$ python -q
>>> import numpy as np
>>> np.set_printoptions(precision=1, suppress=True, linewidth=140, floatmode="fixed")
>>> rnd = lambda a: np.round(a, 1) + 0
>>> A, _ = np.linalg.qr(np.array([[0.4, -0.6], [-1.6, 0.7]]))
>>> print(rnd(A))
[[-0.2  1.0]
 [ 1.0  0.2]]
>>> theta = np.radians(36)
>>> Rm = np.eye(2)
>>> Rm[0, 0] = Rm[1, 1] = np.cos(theta)
>>> Rm[0, 1], Rm[1, 0] = -np.sin(theta), np.sin(theta)
>>> print(rnd(Rm))
[[ 0.8 -0.6]
 [ 0.6  0.8]]
>>> A2 = A @ Rm.T
>>> print(rnd(np.linalg.svd(A, compute_uv=False)), rnd(np.linalg.svd(A2, compute_uv=False)))
[1.0 1.0] [1.0 1.0]
>>> print(rnd(np.linalg.det(Rm)), rnd(np.trace(Rm)))
1.0 1.6
>>> print(np.allclose(np.linalg.norm(A, axis=1), np.linalg.norm(A2, axis=1)))
True
>>> vals, V = np.linalg.eigh(A)
>>> vec = np.array([2, 0])
>>> print((np.sign(V[:, -1].round(6)) == np.sign(V[0, -1].round(6))).astype(int))
[1 1]
>>> print(rnd(V * np.abs(vals) @ V.T))
[[1.0 0.0]
 [0.0 1.0]]
>>> print(rnd(np.abs(A).sum(axis=1).max()), rnd(np.abs(vals).max()))
1.2 1.0
>>> print([round(float(np.linalg.det(A[:i, :i])), 2) + 0 for i in range(1, 3)])
[-0.24, -1.0]
>>> print(rnd(np.linalg.eigvalsh(A).min()))
-1.0
>>> print(rnd(np.linalg.svd(A, compute_uv=False)))
[1.0 1.0]
>>> print(rnd(np.linalg.pinv(A)))
[[-0.2  1.0]
 [ 1.0  0.2]]
>>> print(rnd(A.T @ A))
[[1.0 0.0]
 [0.0 1.0]]
>>> print(rnd(A @ A.T))
[[1.0 0.0]
 [0.0 1.0]]
>>> vec = np.array([0, 2])
>>> print(rnd(np.abs(np.linalg.eigvals(A))))
[1.0 1.0]
>>> print(2 - np.linalg.matrix_rank(A - np.eye(2), tol=1e-8))
1
>>> print(rnd(np.linalg.inv(A)))
[[-0.2  1.0]
 [ 1.0  0.2]]
>>> print([p for p in range(1, 25) if np.allclose(np.linalg.matrix_power(A, p), np.eye(2))])
[2, 4, 6, 8, 10, 12, 14, 16, 18, 20, 22, 24]
>>> basis = np.array([[1, 0, 2], [1, 1, 0], [2, 1, 1]])
>>> arr = np.repeat(basis, 10 // 3, axis=0)
>>> rng = np.random.default_rng(42941)
>>> arr = arr + 0.1 * rng.normal(size=arr.shape)
>>> print(rnd(arr))
[[ 0.9 -0.1  2.1]
 [ 0.9  0.1  2.1]
 [ 1.0 -0.1  2.2]
 [ 1.0  0.9  0.0]
 [ 0.9  1.0  0.1]
 [ 0.9  1.0  0.0]
 [ 2.0  1.1  1.2]
 [ 2.0  1.0  1.0]
 [ 1.9  0.9  1.0]]
>>> O, Rm = np.linalg.qr(arr)
>>> print(rnd(np.abs(np.diag(Rm))))
[4.1 1.3 1.3]
>>> print(rnd(Rm))
[[-4.1 -2.0 -3.0]
 [ 0.0  1.3 -2.6]
 [ 0.0  0.0 -1.3]]
>>> print(O.shape, Rm.shape)
(9, 3) (3, 3)
>>> print(rnd(abs(Rm[0, 0])), rnd(np.linalg.norm(arr[:, 0])))
4.1 4.1
>>> print(np.trace(O @ O.T))
3.0
>>> print(rnd(np.linalg.svd(arr, compute_uv=False)))
[5.6 2.8 0.4]
>>> print(rnd(np.linalg.norm(arr)))
6.3
>>> print(np.linalg.matrix_rank(arr))
3
>>> print(rnd(arr.sum(axis=0)))
[11.5  5.6  9.6]
>>> print(np.count_nonzero(arr))
27
>>> print(rnd(arr - arr[0]))
[[ 0.0  0.0  0.0]
 [ 0.0  0.2  0.0]
 [ 0.1  0.0  0.1]
 [ 0.2  1.0 -2.0]
 [ 0.1  1.2 -2.0]
 [ 0.0  1.1 -2.1]
 [ 1.1  1.2 -0.9]
 [ 1.1  1.1 -1.1]
 [ 1.0  1.0 -1.1]]
>>> data = np.load("w.npy")
>>> print(data)
[[-0.2  0.1  2.0  1.2  1.8]
 [ 0.1  0.0  2.0  1.0  1.9]
 [-0.1 -0.1  2.0  1.0  2.0]
 [ 0.1 -0.2  2.1  1.0  1.8]
 [ 1.0 -0.1  0.0  0.8  1.9]
 [ 1.1  0.1  0.1  1.1  1.9]
 [ 0.9  0.0  0.0  0.9  1.8]
 [ 0.9  0.0 -0.2  1.1  1.9]
 [ 1.1  2.1  0.0  0.9 -0.1]
 [ 1.0  2.1  0.0  0.9 -0.1]
 [ 1.0  2.3  0.0  0.8  0.1]
 [ 1.2  1.8  0.1  1.2  0.1]]
>>> proj = arr @ np.linalg.solve(arr.T @ arr, arr.T)
>>> print(np.allclose(proj @ proj, proj))
True
>>> print(rnd(proj))
[[ 0.3  0.3  0.3 -0.1  0.0 -0.1  0.1  0.0  0.0]
 [ 0.3  0.4  0.3  0.0  0.1  0.1  0.1 -0.1 -0.1]
 [ 0.3  0.3  0.3 -0.1 -0.1 -0.1  0.1  0.0  0.1]
 [-0.1  0.0 -0.1  0.1  0.2  0.2  0.1  0.1  0.1]
 [ 0.0  0.1 -0.1  0.2  0.5  0.4  0.1 -0.1 -0.1]
 [-0.1  0.1 -0.1  0.2  0.4  0.3  0.1  0.0  0.0]
 [ 0.1  0.1  0.1  0.1  0.1  0.1  0.2  0.3  0.2]
 [ 0.0 -0.1  0.0  0.1 -0.1  0.0  0.3  0.4  0.4]
 [ 0.0 -0.1  0.1  0.1 -0.1  0.0  0.2  0.4  0.4]]
>>> print(rnd(proj @ arr[:, 1]))
[-0.1  0.1 -0.1  0.9  1.0  1.0  1.1  1.0  0.9]
>>> idx = rng.permutation(5)
>>> A2 = data[:, idx] * rng.choice([-1, 1], 5)
>>> print(A2)
[[ 0.2 -1.2  1.8  2.0  0.1]
 [-0.1 -1.0  1.9  2.0  0.0]
 [ 0.1 -1.0  2.0  2.0 -0.1]
 [-0.1 -1.0  1.8  2.1 -0.2]
 [-1.0 -0.8  1.9  0.0 -0.1]
 [-1.1 -1.1  1.9  0.1  0.1]
 [-0.9 -0.9  1.8  0.0  0.0]
 [-0.9 -1.1  1.9 -0.2  0.0]
 [-1.1 -0.9 -0.1  0.0  2.1]
 [-1.0 -0.9 -0.1  0.0  2.1]
 [-1.0 -0.8  0.1  0.0  2.3]
 [-1.2 -1.2  0.1  0.1  1.8]]
>>> U, _, Vh = np.linalg.svd(data.T @ A2)
>>> print(rnd(U @ Vh))
[[-1.0  0.0  0.0  0.0  0.0]
 [ 0.0  0.0  0.0  0.0  1.0]
 [ 0.0  0.0  0.0  1.0  0.0]
 [ 0.0 -1.0  0.0  0.0  0.0]
 [ 0.0  0.0  1.0  0.0  0.0]]
>>> print(idx)
[0 3 4 2 1]
>>> print(rnd(np.linalg.lstsq(data, A2)[0]))
[[-1.0  0.0  0.0  0.0  0.0]
 [ 0.0  0.0  0.0  0.0  1.0]
 [ 0.0  0.0  0.0  1.0  0.0]
 [ 0.0 -1.0  0.0  0.0  0.0]
 [ 0.0  0.0  1.0  0.0  0.0]]
